% ipython --no-banner

In [1]: import numpy as np

In [2]: from numpy import linalg as LA

In [3]: np.set_printoptions(suppress=True, linewidth=160)

In [4]: J = np.loadtxt("m.csv", delimiter=",")

In [5]: J.round(2)
Out[5]: 
array([[-0.5 ,  0.  ,  0.87,  0.  ,  0.  ],
       [ 0.  ,  1.  ,  0.  ,  0.  ,  0.  ],
       [-0.87,  0.  , -0.5 ,  0.  ,  0.  ],
       [ 0.  ,  0.  ,  0.  ,  1.  ,  0.  ],
       [ 0.  ,  0.  ,  0.  ,  0.  ,  1.  ]])

In [6]: M2 = np.array([[-2, -2, 2], [-1, -1, 0]])

In [7]: Z = np.kron(M2, J)

In [8]: round(float(LA.norm(Z, 2)), 2), np.round(LA.norm(M2, 2) * LA.norm(J, 2), 2)
Out[8]: (3.66, np.float64(3.66))

In [9]: LA.matrix_rank(Z)
Out[9]: np.int64(10)

In [10]: r0 = np.array([2, -2, 2])

In [11]: print(np.round(np.array([np.convolve(row, r0, "same") for row in J]), 2))
[[ 1.    0.73 -1.73  1.73  0.  ]
 [ 2.   -2.    2.    0.    0.  ]
 [ 1.73 -2.73  1.   -1.    0.  ]
 [ 0.    0.    2.   -2.    2.  ]
 [ 0.    0.    0.    2.   -2.  ]]

In [12]: np.round(np.convolve(J[2], r0), 2)
Out[12]: array([-1.73,  1.73, -2.73,  1.  , -1.  ,  0.  ,  0.  ])

In [13]: np.round(np.polyval(r0, J[2]), 2)
Out[13]: array([5.23, 2.  , 3.5 , 2.  , 2.  ])

In [14]: np.round(np.sort(LA.eigvals(J).real), 2)
Out[14]: array([-0.5, -0.5,  1. ,  1. ,  1. ])

In [15]: print(round(float(LA.det(J)), 2))
1.0

In [16]: J[:, 1] @ J[:, 0]
Out[16]: np.float64(0.0)

In [17]: print(np.round(J.T @ J, 2) + 0)
[[1. 0. 0. 0. 0.]
 [0. 1. 0. 0. 0.]
 [0. 0. 1. 0. 0.]
 [0. 0. 0. 1. 0.]
 [0. 0. 0. 0. 1.]]

In [18]: M = np.load("run1.npy")

In [19]: M
Out[19]: 
array([[ 6,  0,  3,  3],
       [-5, -1, -5, -5],
       [ 5, -1,  0,  0],
       [ 2,  2,  6,  6]])

In [20]: U, sv, VT = LA.svd(M)

In [21]: vecs = VT[:(sv > 1e-8).sum()]

In [22]: rng = np.random.default_rng(84401)

In [23]: x = M[1] + 2 * M[3] + rng.integers(2) * np.eye(4)[2]

In [24]: x
Out[24]: array([-1.,  3.,  8.,  7.])

In [25]: LA.matrix_rank(np.vstack([M, x]))
Out[25]: np.int64(3)

In [26]: np.allclose(vecs.T @ vecs @ x, x)
Out[26]: False

In [27]: np.round(np.diag(vecs.T @ vecs), 2)
Out[27]: array([0.96, 0.11, 0.46, 0.46])

In [28]: round(float(LA.norm(x - vecs.T @ vecs @ x)), 2)
Out[28]: 0.73

In [29]: print(round(float(np.trace(LA.pinv(M) @ M)), 2))
2.0

In [30]: print(np.round(M @ LA.pinv(M) @ M, 2) + 0)
[[ 6.  0.  3.  3.]
 [-5. -1. -5. -5.]
 [ 5. -1.  0.  0.]
 [ 2.  2.  6.  6.]]

In [31]: data = np.load("dump.npy")

In [32]: data
Out[32]: 
array([[ 0.3 ,  0.6 , -0.9 ],
       [ 0.28,  0.6 , -0.95]])

In [33]: U, sv, VT = LA.svd(data)

In [34]: sv.round(2)
Out[34]: array([1.61, 0.03])

In [35]: print(np.argmax(sv[:-1] / (sv[1:] + 1e-6)) + 1)
1

In [36]: M2 = U[:, :1] @ np.diag(sv[:1]) @ VT[:1]

In [37]: round(float(np.abs(data - M2).max()), 2)
Out[37]: 0.01

In [38]: round(float(LA.norm(data - M2, 2)), 2), round(sv[1], 2)
Out[38]: (0.03, np.float64(0.03))

In [39]: LA.matrix_rank(data, rtol=0.05)
Out[39]: np.int64(1)

In [40]: LA.matrix_rank(M2)
Out[40]: np.int64(1)

In [41]: x = np.array([2, 2, 3])

In [42]: h = np.maximum(data @ x, 0)

In [43]: np.round(np.maximum(data @ x, 0) - np.maximum(-data @ x, 0), 2)
Out[43]: array([-0.9 , -1.09])

In [44]: data.T @ h
Out[44]: array([0., 0., 0.])

In [45]: np.round(np.tanh(data @ x), 2)
Out[45]: array([-0.72, -0.8 ])

In [46]: t3 = np.stack([data, -1 * data, data[::-1]])

In [47]: t3.shape
Out[47]: (3, 2, 3)

In [48]: np.round(np.einsum("bij,cij->bc", t3, t3), 2)
Out[48]: 
array([[ 2.6, -2.6,  2.6],
       [-2.6,  2.6, -2.6],
       [ 2.6, -2.6,  2.6]])

In [49]: x = np.array([1, 1, 3])

In [50]: np.sign((data @ x).round(6))
Out[50]: array([-1., -1.])

In [51]: np.round(data * x, 2)
Out[51]: 
array([[ 0.3 ,  0.6 , -2.7 ],
       [ 0.28,  0.6 , -2.85]])

In [52]: LA.norm(data @ x) <= LA.norm(data, 2) * LA.norm(x) + 1e-9
Out[52]: np.True_

In [53]: (data @ x).argmax()
Out[53]: np.int64(0)

In [54]: np.round(np.einsum("ij,j->i", data, x), 2)
Out[54]: array([-1.8 , -1.97])

In [55]: np.round((data * x).sum(axis=1), 2)
Out[55]: array([-1.8 , -1.97])

In [56]: round(LA.norm(data[0] - data[1]), 2)
Out[56]: np.float64(0.05)

In [57]: np.round(LA.norm(data, 1), 2), np.round(LA.norm(data, np.inf), 2)
Out[57]: (np.float64(1.85), np.float64(1.83))

In [58]: F = np.diag(20 * np.array([2, 1, 1, 0])) + np.array([[3, -1, -5, 3], [1, 5, 4, -2], [-2, 1, 3, -1], [0, -1, -4, -5]])

In [59]: print(F)
[[43 -1 -5  3]
 [ 1 25  4 -2]
 [-2  1 23 -1]
 [ 0 -1 -4 -5]]

In [60]: Q, vecs = LA.qr(F[:, :3])[0], LA.qr(F[:, 3:])[0]

In [61]: sv = LA.svd(Q.T @ vecs, compute_uv=False)

In [62]: print(np.round(np.degrees(np.arccos(sv.clip(0, 1))), 2))
[55.37]

In [63]: (sv > 0.9).sum()
Out[63]: np.int64(0)

In [64]: arr = np.load("mat.npy")

In [65]: arr
Out[65]: 
array([[ 1, -2,  4],
       [ 1, -1,  1],
       [ 1,  0,  0],
       [ 1,  1,  1]])

In [66]: t3 = np.stack([arr, 5 * arr, arr[::-1]])

In [67]: t3.shape
Out[67]: (3, 4, 3)

In [68]: (t3 @ arr.T).shape
Out[68]: (3, 4, 4)

In [69]: np.einsum("bij,cij->bc", t3, t3)
Out[69]: 
array([[ 28, 140,   8],
       [140, 700,  40],
       [  8,  40,  28]])

In [70]: x = np.array([5, 4, 6])

In [71]: rhs = arr @ x

In [72]: np.round(LA.solve(arr.T @ arr, arr.T @ rhs), 2)
Out[72]: array([5., 4., 6.])

In [73]: rhs = rhs + 0.02 * rng.normal(size=4)

In [74]: rhs.round(2)
Out[74]: array([20.99,  7.01,  5.01, 14.97])

In [75]: beta, *_ = LA.lstsq(arr, rhs)

In [76]: print([round(float(LA.norm(LA.solve(arr.T @ arr + lam * np.eye(3), arr.T @ rhs))), 2) for lam in (0, 1, 10, 100)])
[8.76, 7.11, 3.85, 0.98]

In [77]: x = np.array([2, 2, 2])

In [78]: arr @ x
Out[78]: array([6, 2, 2, 6])

In [79]: x @ arr
---------------------------------------------------------------------------
ValueError                                Traceback (most recent call last)
Cell In[79], line 1
----> 1 x @ arr

ValueError: matmul: Input operand 1 has a mismatch in its core dimension 0, with gufunc signature (n?,k),(k,m?)->(n?,m?) (size 4 is different from 3)

In [80]: (arr * x).sum(axis=1)
Out[80]: array([6, 2, 2, 6])

In [81]: LA.norm(arr @ x) <= LA.norm(arr, 2) * LA.norm(x) + 1e-9
Out[81]: np.True_

In [82]: np.sign((arr @ x).round(6))
Out[82]: array([1, 1, 1, 1])

In [83]: (arr @ x).argmax()
Out[83]: np.int64(0)

In [84]: arr * x
Out[84]: 
array([[ 2, -4,  8],
       [ 2, -2,  2],
       [ 2,  0,  0],
       [ 2,  2,  2]])

In [85]: M2 = np.c_[arr[:, :1] @ np.array([[1]]), np.array([-2, 1, -2, -1])]

In [86]: M2
Out[86]: 
array([[ 1, -2],
       [ 1,  1],
       [ 1, -2],
       [ 1, -1]])

In [87]: np.round(LA.norm(M2 - arr @ LA.lstsq(arr, M2)[0], axis=0), 2) + 0
Out[87]: array([0.  , 2.24])

In [88]: m1 = np.load("sample10.npy")

In [89]: print(m1)
[[ 0  0  0  1  0  3]
 [ 0  0  1  2  0 -4]
 [ 0 -1  0  2 -1  0]
 [-1 -2 -2  0  1  1]
 [ 0  0  1 -1  0 -1]
 [-3  4  0 -1  1  0]]

In [90]: # antisymmetric, zero diagonal

In [91]: x = np.array([-7, 6, 9, 2, 9, -7])

In [92]: np.round(LA.eigvals(m1).real, 2) + 0
Out[92]: array([0., 0., 0., 0., 0., 0.])

In [93]: x @ m1 @ x
Out[93]: np.int64(0)

In [94]: Q = LA.solve(np.eye(6) - m1, np.eye(6) + m1)

In [95]: np.round(Q @ Q.T, 2) + 0
Out[95]: 
array([[1., 0., 0., 0., 0., 0.],
       [0., 1., 0., 0., 0., 0.],
       [0., 0., 1., 0., 0., 0.],
       [0., 0., 0., 1., 0., 0.],
       [0., 0., 0., 0., 1., 0.],
       [0., 0., 0., 0., 0., 1.]])

In [96]: lab = rng.permutation(6)

In [97]: lab
Out[97]: array([4, 2, 5, 3, 0, 1])

In [98]: M2 = m1[lab][:, lab]

In [99]: round(LA.det(M2), 2), round(LA.det(m1[lab]), 2)
Out[99]: (np.float64(144.0), np.float64(-144.0))

In [100]: np.trace(M2)
Out[100]: np.int64(0)

In [101]: np.diag(M2)
Out[101]: array([0, 0, 0, 0, 0, 0])

In [102]: print(M2)
[[ 0  1 -1 -1  0  0]
 [-1  0  0  2  0 -1]
 [ 1  0  0 -1 -3  4]
 [ 1 -2  1  0 -1 -2]
 [ 0  0  3  1  0  0]
 [ 0  1 -4  2  0  0]]

In [103]: print(np.allclose(M2 @ M2.T, M2.T @ M2))
True

In [104]: print(round(LA.det(M2), 2))
144.0

In [105]: print(np.round(np.abs(LA.eigvals(M2)).max(), 2))
5.52

In [106]: np.round(np.sort(np.abs(LA.eigvals(M2))), 2)
Out[106]: array([0.77, 0.77, 2.81, 2.81, 5.52, 5.52])

In [107]: np.allclose(M2, M2.T)
Out[107]: False

In [108]: (M2 - M2.T) / 2
Out[108]: 
array([[ 0.,  1., -1., -1.,  0.,  0.],
       [-1.,  0.,  0.,  2.,  0., -1.],
       [ 1.,  0.,  0., -1., -3.,  4.],
       [ 1., -2.,  1.,  0., -1., -2.],
       [ 0.,  0.,  3.,  1.,  0.,  0.],
       [ 0.,  1., -4.,  2.,  0.,  0.]])
